$ python -q
>>> import numpy as np
>>> np.set_printoptions(suppress=True, linewidth=120)
>>> def rnd(a):
...     return np.round(a, 3) + 0
... 
>>> W0 = np.load("x.npy")
>>> rnd(W0)
array([[ 1.   ,  0.   ,  0.   ,  0.   ,  0.   ,  0.   ,  0.   ,  0.   ,  0.   ,  0.   ,  0.   ,  0.   ,  0.   ],
       [ 0.   ,  1.   ,  0.   ,  0.   ,  0.   ,  0.   ,  0.   ,  0.   ,  0.   ,  0.   ,  0.   ,  0.   ,  0.   ],
       [ 0.   ,  0.   ,  1.   ,  0.   ,  0.   ,  0.   ,  0.   ,  0.   ,  0.   ,  0.   ,  0.   ,  0.   ,  0.   ],
       [ 0.   ,  0.   ,  0.   ,  1.   ,  0.   ,  0.   ,  0.   ,  0.   ,  0.   ,  0.   ,  0.   ,  0.   ,  0.   ],
       [ 0.   ,  0.   ,  0.   ,  0.   ,  0.809,  0.   ,  0.   ,  0.   ,  0.588,  0.   ,  0.   ,  0.   ,  0.   ],
       [ 0.   ,  0.   ,  0.   ,  0.   ,  0.   ,  1.   ,  0.   ,  0.   ,  0.   ,  0.   ,  0.   ,  0.   ,  0.   ],
       [ 0.   ,  0.   ,  0.   ,  0.   ,  0.   ,  0.   ,  1.   ,  0.   ,  0.   ,  0.   ,  0.   ,  0.   ,  0.   ],
       [ 0.   ,  0.   ,  0.   ,  0.   ,  0.   ,  0.   ,  0.   ,  1.   ,  0.   ,  0.   ,  0.   ,  0.   ,  0.   ],
       [ 0.   ,  0.   ,  0.   ,  0.   , -0.588,  0.   ,  0.   ,  0.   ,  0.809,  0.   ,  0.   ,  0.   ,  0.   ],
       [ 0.   ,  0.   ,  0.   ,  0.   ,  0.   ,  0.   ,  0.   ,  0.   ,  0.   ,  1.   ,  0.   ,  0.   ,  0.   ],
       [ 0.   ,  0.   ,  0.   ,  0.   ,  0.   ,  0.   ,  0.   ,  0.   ,  0.   ,  0.   ,  1.   ,  0.   ,  0.   ],
       [ 0.   ,  0.   ,  0.   ,  0.   ,  0.   ,  0.   ,  0.   ,  0.   ,  0.   ,  0.   ,  0.   ,  1.   ,  0.   ],
       [ 0.   ,  0.   ,  0.   ,  0.   ,  0.   ,  0.   ,  0.   ,  0.   ,  0.   ,  0.   ,  0.   ,  0.   ,  1.   ]])
>>> q, V = np.linalg.qr(W0[:, :2])[0], np.linalg.qr(W0[:, 2:])[0]
>>> sigma = np.linalg.svd(q.T @ V, compute_uv=False)
>>> np.degrees(np.arccos(sigma.clip(0, 1)))
array([90., 90.])
>>> rnd(sigma)
array([0., 0.])
>>> rnd(np.linalg.norm(q @ q.T - V @ V.T, 2))
np.float64(1.0)
>>> (sigma > 0.9).sum()
np.int64(0)
>>> W0[:, 3] @ W0[:, 4]
np.float64(0.0)
>>> rnd(np.linalg.norm(W0, axis=0))
array([1., 1., 1., 1., 1., 1., 1., 1., 1., 1., 1., 1., 1.])
>>> f = np.array([2, -1, 0, 0, -2, 1, 1, 0, 2, -2, -1, 1, 0])
>>> Y = W0 + np.outer(f, np.eye(13)[12])
>>> rnd(np.linalg.det(Y) / np.linalg.det(W0)), rnd(1 + np.linalg.solve(W0, f)[12])
(np.float64(1.0), np.float64(1.0))
>>> print(np.linalg.matrix_rank(Y - W0))
1
>>> left, sigma, vt = np.linalg.svd(W0, full_matrices=False)
>>> left.shape, sigma.shape, vt.shape
((13, 13), (13,), (13, 13))
>>> print(rnd(np.sqrt((sigma ** 2).sum())), rnd(np.linalg.norm(W0)))
3.606 3.606
>>> (sigma > 1e-8).sum()
np.int64(13)
>>> np.allclose(left * sigma @ vt, W0)
True
>>> rnd(sigma)
array([1., 1., 1., 1., 1., 1., 1., 1., 1., 1., 1., 1., 1.])
>>> def softmax(z):
...     e = np.exp(z - z.max(axis=-1, keepdims=True))
...     return e / e.sum(axis=-1, keepdims=True)
... 
>>> rnd(softmax(W0).sum(axis=1))
array([1., 1., 1., 1., 1., 1., 1., 1., 1., 1., 1., 1., 1.])
>>> att = W0 @ W0.T / np.sqrt(13)
>>> rnd(softmax(att)[10] @ W0)
array([0.075, 0.075, 0.075, 0.075, 0.017, 0.075, 0.075, 0.075, 0.105, 0.075, 0.099, 0.075, 0.075])
>>> rng = np.random.default_rng(93221)
>>> A = np.eye(13, dtype=int)[rng.permutation(13)]
>>> print(A)
[[0 0 0 0 0 0 0 0 0 1 0 0 0]
 [0 1 0 0 0 0 0 0 0 0 0 0 0]
 [0 0 0 0 0 0 0 1 0 0 0 0 0]
 [0 0 0 0 0 0 0 0 0 0 0 1 0]
 [0 0 0 0 0 0 0 0 0 0 1 0 0]
 [0 0 0 1 0 0 0 0 0 0 0 0 0]
 [0 0 0 0 0 0 0 0 0 0 0 0 1]
 [0 0 0 0 0 1 0 0 0 0 0 0 0]
 [0 0 0 0 1 0 0 0 0 0 0 0 0]
 [0 0 1 0 0 0 0 0 0 0 0 0 0]
 [1 0 0 0 0 0 0 0 0 0 0 0 0]
 [0 0 0 0 0 0 1 0 0 0 0 0 0]
 [0 0 0 0 0 0 0 0 1 0 0 0 0]]
>>> # keeps lengths
>>> x0 = np.array([0, -1, -1, 0, -2, 0, 2, 2, -2, 2, 1, -1, -1])
>>> y = A @ x0
>>> y
array([ 2, -1,  2, -1,  1,  0, -1,  0, -2, -1,  0,  2, -2])
>>> rnd(np.linalg.solve(A, 3 * y))
array([ 0., -3., -3.,  0., -6.,  0.,  6.,  6., -6.,  6.,  3., -3., -3.])
>>> rnd(np.linalg.solve(A, y))
array([ 0., -1., -1.,  0., -2.,  0.,  2.,  2., -2.,  2.,  1., -1., -1.])
>>> rnd(np.linalg.solve(A, y + A[:, 3]))
array([ 0., -1., -1.,  1., -2.,  0.,  2.,  2., -2.,  2.,  1., -1., -1.])
>>> q, r_ = np.linalg.qr(A)
>>> np.allclose(r_.T @ r_, A.T @ A)
True
>>> np.trace(q @ q.T)
np.float64(13.0)
>>> abs(r_[0, 0]), rnd(np.linalg.norm(A[:, 0]))
(np.float64(1.0), np.float64(1.0))
>>> Y = A ** -1
Traceback (most recent call last):
  File "<python-input-41>", line 1, in <module>
    Y = A ** -1
        ~~^^~~~
ValueError: Integers to negative integer powers are not allowed.
>>> Y = np.linalg.inv(A)
>>> rnd(np.linalg.cond(A))
np.float64(1.0)
>>> rnd(np.linalg.det(A) * np.linalg.det(Y))
np.float64(1.0)
>>> rnd(np.linalg.slogdet(A)[0])
np.float64(-1.0)
>>> rnd(np.sort(np.abs(np.linalg.eigvals(A)))[::-1])
array([1., 1., 1., 1., 1., 1., 1., 1., 1., 1., 1., 1., 1.])
>>> pr = np.eye(13)[10]
>>> for _ in range(6):
...     pr = pr @ A
...     print(pr.round(3))
... 
[1. 0. 0. 0. 0. 0. 0. 0. 0. 0. 0. 0. 0.]
[0. 0. 0. 0. 0. 0. 0. 0. 0. 1. 0. 0. 0.]
[0. 0. 1. 0. 0. 0. 0. 0. 0. 0. 0. 0. 0.]
[0. 0. 0. 0. 0. 0. 0. 1. 0. 0. 0. 0. 0.]
[0. 0. 0. 0. 0. 1. 0. 0. 0. 0. 0. 0. 0.]
[0. 0. 0. 1. 0. 0. 0. 0. 0. 0. 0. 0. 0.]
>>> rnd(np.linalg.norm(A, axis=0))
array([1., 1., 1., 1., 1., 1., 1., 1., 1., 1., 1., 1., 1.])
>>> X = np.loadtxt("run5.csv", delimiter=",")
>>> rnd(X)
array([[-2.901,  0.272, -0.546,  0.081, -0.371, -0.737,  0.781,  2.184, -1.553,  1.335, -0.04 , -2.439],
       [-2.176, -2.494, -0.137,  2.181, -0.523,  1.691,  0.346, -1.299, -1.288, -1.145, -0.299,  1.129],
       [-1.596,  2.772, -0.824, -1.243,  0.581,  0.313, -0.168,  0.501, -1.499, -1.285,  0.176,  2.811],
       [-0.725, -0.246,  2.449,  0.055,  0.804,  0.278, -0.774, -0.112, -0.227,  3.652,  0.432,  1.871],
       [-1.886, -0.237, -1.017,  0.011, -1.906, -0.954, -2.777,  0.194,  2.707,  0.001,  0.636,  0.574],
       [-0.145, -1.003,  2.553, -1.411, -1.127, -0.381, -0.303,  1.778, -0.011, -1.428, -2.918,  0.496],
       [ 0.   ,  1.004,  1.007, -0.897, -0.914,  0.792, -2.712, -2.278, -2.077, -0.218, -0.103, -1.947],
       [ 0.   ,  2.509,  0.293,  2.925, -1.022, -1.035,  0.587, -1.027,  0.46 ,  0.584, -2.446,  0.115],
       [ 0.87 ,  0.245,  1.461,  2.596,  0.749, -1.07 , -1.677,  2.01 , -0.99 , -1.494,  1.88 ,  0.006],
       [-1.306,  1.515,  2.081,  0.157,  0.504,  2.602,  0.959,  0.105,  2.277, -1.01 ,  0.997, -1.22 ],
       [ 0.435, -0.003, -1.621,  0.69 ,  2.145,  2.314, -2.073,  1.457,  0.376,  0.601, -2.162, -0.393],
       [-1.596, -0.49 ,  0.512, -0.313,  3.377, -2.324, -0.327, -1.632,  0.685, -0.937, -0.76 , -0.595]])
>>> Y = X + rng.integers(-2, 3, (12, 2)) @ rng.integers(-2, 3, (2, 12))
>>> rnd(Y)
array([[-1.901, -0.728, -1.546,  2.081, -0.371,  0.263,  2.781,  4.184, -1.553, -0.665, -1.04 , -2.439],
       [-0.176, -4.494,  1.863, -5.819, -2.523, -0.309, -7.654, -3.299,  0.712,  0.855,  3.701,  1.129],
       [ 1.404, -0.228, -1.824, -1.243, -0.419,  1.313, -0.168,  3.501, -0.499, -4.285,  0.176,  2.811],
       [ 0.275, -1.246,  1.449,  2.055,  0.804,  1.278,  1.226,  1.888, -0.227,  1.652, -0.568,  1.871],
       [ 0.114, -2.237, -3.017,  4.011, -1.906,  1.046,  1.223,  4.194,  2.707, -3.999, -1.364,  0.574],
       [-6.145,  4.997,  4.553, -1.411,  0.873, -2.381, -0.303, -4.222, -2.011,  4.572, -2.918,  0.496],
       [-1.   ,  2.004,  0.007,  3.103,  0.086,  1.792,  1.288, -1.278, -3.077, -1.218, -2.103, -1.947],
       [-2.   ,  4.509,  0.293,  4.925, -0.022, -1.035,  2.587, -2.027, -0.54 ,  1.584, -3.446,  0.115],
       [-2.13 ,  3.245,  0.461,  8.596,  2.749, -0.07 ,  4.323,  2.01 , -2.99 , -1.494, -1.12 ,  0.006],
       [-2.306,  2.515,  1.081,  4.157,  1.504,  3.602,  4.959,  1.105,  1.277, -2.01 , -1.003, -1.22 ],
       [ 0.435, -0.003, -1.621,  0.69 ,  2.145,  2.314, -2.073,  1.457,  0.376,  0.601, -2.162, -0.393],
       [ 2.404, -4.49 ,  0.512, -4.313,  1.377, -2.324, -4.327,  0.368,  2.685, -2.937,  1.24 , -0.595]])
>>> rnd(Y - X)
array([[ 1., -1., -1.,  2.,  0.,  1.,  2.,  2.,  0., -2., -1.,  0.],
       [ 2., -2.,  2., -8., -2., -2., -8., -2.,  2.,  2.,  4.,  0.],
       [ 3., -3., -1.,  0., -1.,  1.,  0.,  3.,  1., -3.,  0.,  0.],
       [ 1., -1., -1.,  2.,  0.,  1.,  2.,  2.,  0., -2., -1.,  0.],
       [ 2., -2., -2.,  4.,  0.,  2.,  4.,  4.,  0., -4., -2.,  0.],
       [-6.,  6.,  2.,  0.,  2., -2.,  0., -6., -2.,  6.,  0.,  0.],
       [-1.,  1., -1.,  4.,  1.,  1.,  4.,  1., -1., -1., -2.,  0.],
       [-2.,  2.,  0.,  2.,  1.,  0.,  2., -1., -1.,  1., -1.,  0.],
       [-3.,  3., -1.,  6.,  2.,  1.,  6.,  0., -2.,  0., -3.,  0.],
       [-1.,  1., -1.,  4.,  1.,  1.,  4.,  1., -1., -1., -2.,  0.],
       [ 0.,  0.,  0.,  0.,  0.,  0.,  0.,  0.,  0.,  0.,  0.,  0.],
       [ 4., -4.,  0., -4., -2.,  0., -4.,  2.,  2., -2.,  2.,  0.]])
>>> np.abs(Y - X).sum(axis=1)
array([13., 36., 16., 13., 26., 32., 18., 13., 27., 18.,  0., 26.])
>>> rnd(np.linalg.svd(Y - X, compute_uv=False))
array([22.06 , 17.815,  0.   ,  0.   ,  0.   ,  0.   ,  0.   ,  0.   ,  0.   ,  0.   ,  0.   ,  0.   ])
>>> x0 = np.array([1, 2, 0, 2, -1, -2, 0, -2, 0, 0, 2, 2])
>>> y = X @ x0
>>> b, lr = np.zeros(12), 1 / np.linalg.norm(X, 2) ** 2
>>> for i in range(5):
...     b -= lr * X.T @ (X @ b - y)
...     if i % 1 == 0: print(i, round(np.linalg.norm(X @ b - y), 3))
... 
0 0.0
1 0.0
2 0.0
3 0.0
4 0.0
>>> rnd(np.linalg.cond(X))
np.float64(1.0)
>>> rnd(b)
array([ 1.,  2.,  0.,  2., -1., -2.,  0., -2.,  0.,  0.,  2.,  2.])
>>> print(rnd(np.linalg.svd(X, compute_uv=False)))
[5. 5. 5. 5. 5. 5. 5. 5. 5. 5. 5. 5.]
>>> rnd(X[:, 2] @ X[:, 3])
np.float64(0.0)
>>> print(rnd(np.linalg.norm(X, axis=0)))
[5. 5. 5. 5. 5. 5. 5. 5. 5. 5. 5. 5.]
>>> rnd(X.T @ X)
array([[25.,  0.,  0.,  0.,  0.,  0.,  0.,  0.,  0.,  0.,  0.,  0.],
       [ 0., 25.,  0.,  0.,  0.,  0.,  0.,  0.,  0.,  0.,  0.,  0.],
       [ 0.,  0., 25.,  0.,  0.,  0.,  0.,  0.,  0.,  0.,  0.,  0.],
       [ 0.,  0.,  0., 25.,  0.,  0.,  0.,  0.,  0.,  0.,  0.,  0.],
       [ 0.,  0.,  0.,  0., 25.,  0.,  0.,  0.,  0.,  0.,  0.,  0.],
       [ 0.,  0.,  0.,  0.,  0., 25.,  0.,  0.,  0.,  0.,  0.,  0.],
       [ 0.,  0.,  0.,  0.,  0.,  0., 25.,  0.,  0.,  0.,  0.,  0.],
       [ 0.,  0.,  0.,  0.,  0.,  0.,  0., 25.,  0.,  0.,  0.,  0.],
       [ 0.,  0.,  0.,  0.,  0.,  0.,  0.,  0., 25.,  0.,  0.,  0.],
       [ 0.,  0.,  0.,  0.,  0.,  0.,  0.,  0.,  0., 25.,  0.,  0.],
       [ 0.,  0.,  0.,  0.,  0.,  0.,  0.,  0.,  0.,  0., 25.,  0.],
       [ 0.,  0.,  0.,  0.,  0.,  0.,  0.,  0.,  0.,  0.,  0., 25.]])
